>>> import numpy as np
>>> np.set_printoptions(precision=2, suppress=True, linewidth=120)
>>> M = np.loadtxt("case14.csv", delimiter=",")
>>> M
array([[-2.,  0.,  3., -3.,  1.,  0., -1.],
       [-1., -2.,  0.,  3., -3.,  1.,  0.],
       [ 0., -1., -2.,  0.,  3., -3.,  1.],
       [ 1.,  0., -1., -2.,  0.,  3., -3.],
       [-3.,  1.,  0., -1., -2.,  0.,  3.],
       [ 3., -3.,  1.,  0., -1., -2.,  0.],
       [ 0.,  3., -3.,  1.,  0., -1., -2.]])
>>> rng = np.random.default_rng(5715)
>>> labels = rng.permutation(7)
>>> labels
array([0, 1, 6, 4, 5, 3, 2])
>>> other = M[labels][:, labels]
>>> np.diag(other)
array([-2., -2., -2., -2., -2., -2., -2.])
>>> round(np.linalg.det(other), 2), round(np.linalg.det(M[labels]), 2)
(np.float64(-17488.0), np.float64(17488.0))
>>> np.trace(other)
np.float64(-14.0)
>>> E = np.loadtxt("layer18.csv", delimiter=",")
>>> E
array([[ 1.5 , -0.4 ,  0.2 , -0.4 ,  1.2 , -0.1 ,  0.7 ,  1.3 ,  1.3 ,  0.  , -1.5 , -1.02, -0.7 ],
       [ 1.1 ,  0.4 ,  0.8 ,  0.6 , -0.3 ,  1.1 , -0.6 ,  0.3 , -0.1 , -0.1 , -0.6 , -0.33,  0.4 ],
       [ 0.5 ,  1.5 , -0.5 ,  0.7 ,  1.9 , -1.3 ,  0.4 ,  1.7 ,  1.  , -2.1 ,  0.  , -1.3 , -0.7 ],
       [-0.1 , -1.1 , -1.6 , -0.4 , -0.3 , -0.8 , -0.8 , -0.8 ,  0.1 , -0.8 , -0.6 ,  1.04, -0.1 ],
       [ 0.1 , -1.9 , -0.6 ,  0.5 ,  0.1 ,  0.  , -0.2 , -0.5 , -0.2 ,  1.1 , -0.2 ,  0.55,  1.  ],
       [ 0.3 ,  0.  ,  2.4 , -1.  ,  0.5 , -1.3 ,  1.  ,  1.6 ,  0.2 , -0.2 , -0.9 , -1.63, -0.5 ],
       [-0.8 , -1.  , -0.6 , -0.8 , -0.8 ,  1.4 , -0.9 , -0.2 ,  1.2 ,  0.8 ,  0.9 ,  0.23, -1.9 ],
       [-0.7 ,  0.3 , -0.9 ,  1.3 , -0.7 , -1.1 , -0.8 , -1.  , -0.1 ,  0.2 ,  1.3 ,  1.  ,  0.9 ],
       [-1.1 , -1.7 ,  0.8 , -1.6 ,  1.  , -1.1 ,  0.2 , -0.9 , -0.1 , -0.3 ,  0.3 ,  0.86, -0.9 ],
       [-1.2 ,  0.6 , -0.3 , -1.9 , -0.6 ,  1.6 ,  0.  , -0.3 , -0.4 ,  1.1 , -0.4 ,  0.99, -0.2 ],
       [-0.2 ,  1.2 , -0.1 , -2.5 , -0.1 , -0.8 , -0.1 , -2.5 ,  0.7 ,  0.2 , -1.7 ,  2.23,  0.5 ],
       [ 1.1 ,  0.5 , -0.2 , -1.6 ,  0.6 ,  1.1 ,  0.2 ,  2.2 , -0.5 ,  0.6 ,  0.4 , -2.2 ,  2.2 ],
       [ 0.7 ,  0.  , -0.3 , -1.1 ,  0.3 , -1.1 , -0.4 , -0.4 ,  0.8 ,  1.1 ,  0.6 ,  0.66,  0.1 ],
       [ 1.5 ,  2.7 ,  0.3 ,  0.3 , -1.4 , -0.2 , -0.4 , -1.  , -0.9 , -0.1 ,  0.6 ,  1.14, -0.9 ],
       [ 1.2 ,  1.4 , -2.3 ,  0.1 , -0.8 , -1.2 ,  0.2 ,  0.7 ,  1.5 ,  0.7 ,  0.8 , -1.03,  0.7 ],
       [ 0.  ,  0.  ,  0.3 ,  1.7 , -0.1 , -0.7 , -1.3 , -0.6 ,  1.  ,  0.7 , -0.4 ,  0.29, -0.9 ],
       [-0.6 ,  0.7 , -1.5 ,  0.8 ,  0.  ,  0.  ,  0.5 ,  1.8 , -0.4 ,  1.1 ,  0.2 , -1.63, -1.8 ],
       [ 0.5 ,  0.6 ,  0.8 , -1.5 , -0.7 ,  1.5 , -0.9 ,  2.7 , -0.1 ,  0.  ,  1.1 , -2.93, -1.6 ],
       [ 0.4 ,  0.3 ,  0.2 ,  0.  ,  0.5 , -0.1 , -1.8 , -1.3 ,  1.1 ,  0.2 ,  1.2 ,  1.28,  0.2 ],
       [ 0.5 , -0.4 , -0.4 ,  0.  , -0.6 ,  1.3 , -0.1 , -0.2 , -1.2 ,  0.  ,  0.5 , -0.1 ,  2.2 ],
       [ 0.6 , -0.8 , -0.6 , -0.9 ,  1.  ,  0.6 , -0.3 , -0.1 ,  1.9 ,  1.2 ,  0.  ,  0.18,  2.3 ],
       [ 0.5 ,  1.1 , -1.7 ,  1.9 , -0.5 ,  0.9 , -2.3 , -0.2 ,  1.  ,  0.4 ,  0.  ,  0.43,  0.2 ],
       [-0.9 ,  0.8 ,  1.2 ,  0.7 ,  1.7 , -0.3 , -0.3 , -0.5 ,  1.8 ,  0.8 , -0.6 ,  0.32,  0.2 ],
       [ 1.3 ,  0.8 , -0.9 ,  0.4 , -0.4 ,  0.2 ,  0.2 ,  0.7 ,  1.1 ,  0.2 ,  2.  , -0.77, -2.9 ],
       [-0.6 ,  0.1 ,  0.  , -1.3 ,  0.4 ,  1.1 ,  0.1 , -0.1 , -0.2 ,  0.8 , -0.5 , -0.37,  0.1 ],
       [ 0.7 , -1.5 , -0.6 ,  0.9 ,  1.  , -3.2 ,  2.2 ,  0.7 ,  0.7 ,  0.  ,  0.1 , -0.43, -1.3 ],
       [-0.3 ,  1.  ,  0.6 ,  1.1 , -0.4 , -0.4 ,  1.3 ,  0.2 ,  0.5 , -0.4 , -0.8 , -0.45, -0.7 ],
       [ 1.2 , -1.  , -0.2 , -1.2 ,  0.5 ,  0.2 ,  0.5 , -2.1 , -0.8 , -1.5 ,  0.5 ,  2.14, -0.5 ],
       [ 1.4 , -2.3 , -1.9 ,  0.1 , -0.7 , -0.3 ,  0.  ,  0.5 , -1.  , -0.2 ,  0.2 , -0.54, -0.4 ],
       [ 1.3 , -1.4 ,  0.8 , -0.9 , -1.7 ,  0.1 ,  1.1 ,  0.4 , -0.5 , -1.3 ,  0.2 , -0.44, -0.9 ],
       [ 0.5 ,  0.  , -0.5 , -0.7 ,  0.  , -0.5 , -0.2 ,  1.1 , -0.8 ,  0.  , -1.5 , -0.77,  0.8 ],
       [-0.9 , -0.6 , -1.  , -1.4 , -0.3 , -1.5 ,  0.  ,  1.  , -1.5 ,  0.1 , -0.5 , -1.49,  0.2 ],
       [-0.6 , -0.3 ,  0.  ,  0.5 ,  1.1 , -0.1 ,  0.2 , -1.2 , -1.4 , -2.2 , -0.1 ,  0.79,  0.3 ],
       [-0.2 , -1.3 ,  0.6 , -0.3 , -1.  ,  0.7 , -0.8 ,  1.1 ,  0.  ,  0.1 ,  0.  , -1.61,  1.7 ],
       [ 1.3 ,  0.5 ,  0.5 , -1.  , -0.2 , -1.4 ,  1.1 ,  0.4 , -0.2 , -0.8 ,  0.7 ,  0.02,  0.4 ],
       [-1.3 ,  0.7 , -0.3 ,  0.5 , -1.3 ,  0.8 , -0.7 , -1.3 , -1.7 ,  0.9 , -1.9 ,  1.11, -1.7 ],
       [ 1.  , -0.2 ,  2.3 ,  0.3 ,  0.3 ,  0.2 ,  1.5 ,  2.7 ,  0.5 , -1.1 ,  2.3 , -2.89,  0.  ],
       [ 0.5 ,  0.1 ,  0.5 , -1.1 , -0.8 , -0.1 ,  0.5 , -0.5 ,  1.8 , -0.1 , -0.4 ,  0.6 , -0.5 ],
       [-1.2 ,  1.2 , -1.4 , -1.  , -0.7 ,  1.  ,  0.  , -1.1 , -1.2 ,  0.4 , -0.8 ,  1.59, -1.  ],
       [ 1.5 , -2.4 ,  0.1 , -1.3 ,  0.4 ,  0.7 , -0.6 ,  0.8 ,  0.6 ,  1.  ,  1.9 , -0.52,  2.4 ],
       [ 0.3 , -0.5 ,  1.7 , -1.1 ,  0.6 ,  0.4 , -0.2 ,  2.1 , -0.7 , -0.3 ,  0.8 , -2.22, -0.1 ],
       [-0.1 ,  0.  ,  1.1 , -0.3 ,  0.3 ,  0.6 ,  1.  , -0.2 ,  3.4 ,  0.  ,  1.5 , -0.42, -1.5 ],
       [ 1.3 ,  0.1 ,  0.2 , -0.9 ,  1.3 ,  0.  , -1.7 ,  1.1 ,  0.6 ,  0.1 ,  1.7 , -0.96,  1.1 ],
       [ 0.3 ,  0.5 , -2.2 ,  0.9 ,  2.5 ,  0.6 , -0.2 , -1.5 , -0.7 ,  1.8 ,  0.7 ,  1.48,  0.7 ],
       [-1.7 ,  0.  ,  1.2 , -0.2 ,  2.  ,  0.8 , -0.7 , -1.3 , -0.3 ,  0.7 , -0.5 ,  1.61,  1.2 ],
       [ 0.3 ,  1.4 ,  0.1 , -0.2 , -0.3 , -0.8 ,  0.3 ,  1.6 , -0.1 , -0.9 ,  1.4 , -1.57, -0.3 ]])
>>> labels = rng.permutation(13)
>>> other = E[:, labels] * rng.choice([-1, 1], 13)
>>> other
array([[ 0.2 , -0.1 , -0.4 , -1.3 ,  0.7 , -1.3 ,  1.02,  0.4 ,  1.2 ,  0.7 ,  1.5 , -1.5 , -0.  ],
       [ 0.8 ,  1.1 ,  0.6 ,  0.1 , -0.6 , -0.3 ,  0.33, -0.4 , -0.3 , -0.4 ,  1.1 , -0.6 ,  0.1 ],
       [-0.5 , -1.3 ,  0.7 , -1.  ,  0.4 , -1.7 ,  1.3 , -1.5 ,  1.9 ,  0.7 ,  0.5 ,  0.  ,  2.1 ],
       [-1.6 , -0.8 , -0.4 , -0.1 , -0.8 ,  0.8 , -1.04,  1.1 , -0.3 ,  0.1 , -0.1 , -0.6 ,  0.8 ],
       [-0.6 ,  0.  ,  0.5 ,  0.2 , -0.2 ,  0.5 , -0.55,  1.9 ,  0.1 , -1.  ,  0.1 , -0.2 , -1.1 ],
       [ 2.4 , -1.3 , -1.  , -0.2 ,  1.  , -1.6 ,  1.63, -0.  ,  0.5 ,  0.5 ,  0.3 , -0.9 ,  0.2 ],
       [-0.6 ,  1.4 , -0.8 , -1.2 , -0.9 ,  0.2 , -0.23,  1.  , -0.8 ,  1.9 , -0.8 ,  0.9 , -0.8 ],
       [-0.9 , -1.1 ,  1.3 ,  0.1 , -0.8 ,  1.  , -1.  , -0.3 , -0.7 , -0.9 , -0.7 ,  1.3 , -0.2 ],
       [ 0.8 , -1.1 , -1.6 ,  0.1 ,  0.2 ,  0.9 , -0.86,  1.7 ,  1.  ,  0.9 , -1.1 ,  0.3 ,  0.3 ],
       [-0.3 ,  1.6 , -1.9 ,  0.4 ,  0.  ,  0.3 , -0.99, -0.6 , -0.6 ,  0.2 , -1.2 , -0.4 , -1.1 ],
       [-0.1 , -0.8 , -2.5 , -0.7 , -0.1 ,  2.5 , -2.23, -1.2 , -0.1 , -0.5 , -0.2 , -1.7 , -0.2 ],
       [-0.2 ,  1.1 , -1.6 ,  0.5 ,  0.2 , -2.2 ,  2.2 , -0.5 ,  0.6 , -2.2 ,  1.1 ,  0.4 , -0.6 ],
       [-0.3 , -1.1 , -1.1 , -0.8 , -0.4 ,  0.4 , -0.66, -0.  ,  0.3 , -0.1 ,  0.7 ,  0.6 , -1.1 ],
       [ 0.3 , -0.2 ,  0.3 ,  0.9 , -0.4 ,  1.  , -1.14, -2.7 , -1.4 ,  0.9 ,  1.5 ,  0.6 ,  0.1 ],
       [-2.3 , -1.2 ,  0.1 , -1.5 ,  0.2 , -0.7 ,  1.03, -1.4 , -0.8 , -0.7 ,  1.2 ,  0.8 , -0.7 ],
       [ 0.3 , -0.7 ,  1.7 , -1.  , -1.3 ,  0.6 , -0.29, -0.  , -0.1 ,  0.9 ,  0.  , -0.4 , -0.7 ],
       [-1.5 ,  0.  ,  0.8 ,  0.4 ,  0.5 , -1.8 ,  1.63, -0.7 ,  0.  ,  1.8 , -0.6 ,  0.2 , -1.1 ],
       [ 0.8 ,  1.5 , -1.5 ,  0.1 , -0.9 , -2.7 ,  2.93, -0.6 , -0.7 ,  1.6 ,  0.5 ,  1.1 , -0.  ],
       [ 0.2 , -0.1 ,  0.  , -1.1 , -1.8 ,  1.3 , -1.28, -0.3 ,  0.5 , -0.2 ,  0.4 ,  1.2 , -0.2 ],
       [-0.4 ,  1.3 ,  0.  ,  1.2 , -0.1 ,  0.2 ,  0.1 ,  0.4 , -0.6 , -2.2 ,  0.5 ,  0.5 , -0.  ],
       [-0.6 ,  0.6 , -0.9 , -1.9 , -0.3 ,  0.1 , -0.18,  0.8 ,  1.  , -2.3 ,  0.6 ,  0.  , -1.2 ],
       [-1.7 ,  0.9 ,  1.9 , -1.  , -2.3 ,  0.2 , -0.43, -1.1 , -0.5 , -0.2 ,  0.5 ,  0.  , -0.4 ],
       [ 1.2 , -0.3 ,  0.7 , -1.8 , -0.3 ,  0.5 , -0.32, -0.8 ,  1.7 , -0.2 , -0.9 , -0.6 , -0.8 ],
       [-0.9 ,  0.2 ,  0.4 , -1.1 ,  0.2 , -0.7 ,  0.77, -0.8 , -0.4 ,  2.9 ,  1.3 ,  2.  , -0.2 ],
       [ 0.  ,  1.1 , -1.3 ,  0.2 ,  0.1 ,  0.1 ,  0.37, -0.1 ,  0.4 , -0.1 , -0.6 , -0.5 , -0.8 ],
       [-0.6 , -3.2 ,  0.9 , -0.7 ,  2.2 , -0.7 ,  0.43,  1.5 ,  1.  ,  1.3 ,  0.7 ,  0.1 , -0.  ],
       [ 0.6 , -0.4 ,  1.1 , -0.5 ,  1.3 , -0.2 ,  0.45, -1.  , -0.4 ,  0.7 , -0.3 , -0.8 ,  0.4 ],
       [-0.2 ,  0.2 , -1.2 ,  0.8 ,  0.5 ,  2.1 , -2.14,  1.  ,  0.5 ,  0.5 ,  1.2 ,  0.5 ,  1.5 ],
       [-1.9 , -0.3 ,  0.1 ,  1.  ,  0.  , -0.5 ,  0.54,  2.3 , -0.7 ,  0.4 ,  1.4 ,  0.2 ,  0.2 ],
       [ 0.8 ,  0.1 , -0.9 ,  0.5 ,  1.1 , -0.4 ,  0.44,  1.4 , -1.7 ,  0.9 ,  1.3 ,  0.2 ,  1.3 ],
       [-0.5 , -0.5 , -0.7 ,  0.8 , -0.2 , -1.1 ,  0.77, -0.  ,  0.  , -0.8 ,  0.5 , -1.5 , -0.  ],
       [-1.  , -1.5 , -1.4 ,  1.5 ,  0.  , -1.  ,  1.49,  0.6 , -0.3 , -0.2 , -0.9 , -0.5 , -0.1 ],
       [ 0.  , -0.1 ,  0.5 ,  1.4 ,  0.2 ,  1.2 , -0.79,  0.3 ,  1.1 , -0.3 , -0.6 , -0.1 ,  2.2 ],
       [ 0.6 ,  0.7 , -0.3 , -0.  , -0.8 , -1.1 ,  1.61,  1.3 , -1.  , -1.7 , -0.2 ,  0.  , -0.1 ],
       [ 0.5 , -1.4 , -1.  ,  0.2 ,  1.1 , -0.4 , -0.02, -0.5 , -0.2 , -0.4 ,  1.3 ,  0.7 ,  0.8 ],
       [-0.3 ,  0.8 ,  0.5 ,  1.7 , -0.7 ,  1.3 , -1.11, -0.7 , -1.3 ,  1.7 , -1.3 , -1.9 , -0.9 ],
       [ 2.3 ,  0.2 ,  0.3 , -0.5 ,  1.5 , -2.7 ,  2.89,  0.2 ,  0.3 , -0.  ,  1.  ,  2.3 ,  1.1 ],
       [ 0.5 , -0.1 , -1.1 , -1.8 ,  0.5 ,  0.5 , -0.6 , -0.1 , -0.8 ,  0.5 ,  0.5 , -0.4 ,  0.1 ],
       [-1.4 ,  1.  , -1.  ,  1.2 ,  0.  ,  1.1 , -1.59, -1.2 , -0.7 ,  1.  , -1.2 , -0.8 , -0.4 ],
       [ 0.1 ,  0.7 , -1.3 , -0.6 , -0.6 , -0.8 ,  0.52,  2.4 ,  0.4 , -2.4 ,  1.5 ,  1.9 , -1.  ],
       [ 1.7 ,  0.4 , -1.1 ,  0.7 , -0.2 , -2.1 ,  2.22,  0.5 ,  0.6 ,  0.1 ,  0.3 ,  0.8 ,  0.3 ],
       [ 1.1 ,  0.6 , -0.3 , -3.4 ,  1.  ,  0.2 ,  0.42, -0.  ,  0.3 ,  1.5 , -0.1 ,  1.5 , -0.  ],
       [ 0.2 ,  0.  , -0.9 , -0.6 , -1.7 , -1.1 ,  0.96, -0.1 ,  1.3 , -1.1 ,  1.3 ,  1.7 , -0.1 ],
       [-2.2 ,  0.6 ,  0.9 ,  0.7 , -0.2 ,  1.5 , -1.48, -0.5 ,  2.5 , -0.7 ,  0.3 ,  0.7 , -1.8 ],
       [ 1.2 ,  0.8 , -0.2 ,  0.3 , -0.7 ,  1.3 , -1.61, -0.  ,  2.  , -1.2 , -1.7 , -0.5 , -0.7 ],
       [ 0.1 , -0.8 , -0.2 ,  0.1 ,  0.3 , -1.6 ,  1.57, -1.4 , -0.3 ,  0.3 ,  0.3 ,  1.4 ,  0.9 ]])
>>> Uu, _, vt = np.linalg.svd(E.T @ other)
>>> labels
array([ 2,  5,  3,  8,  6,  7, 11,  1,  4, 12,  0, 10,  9])
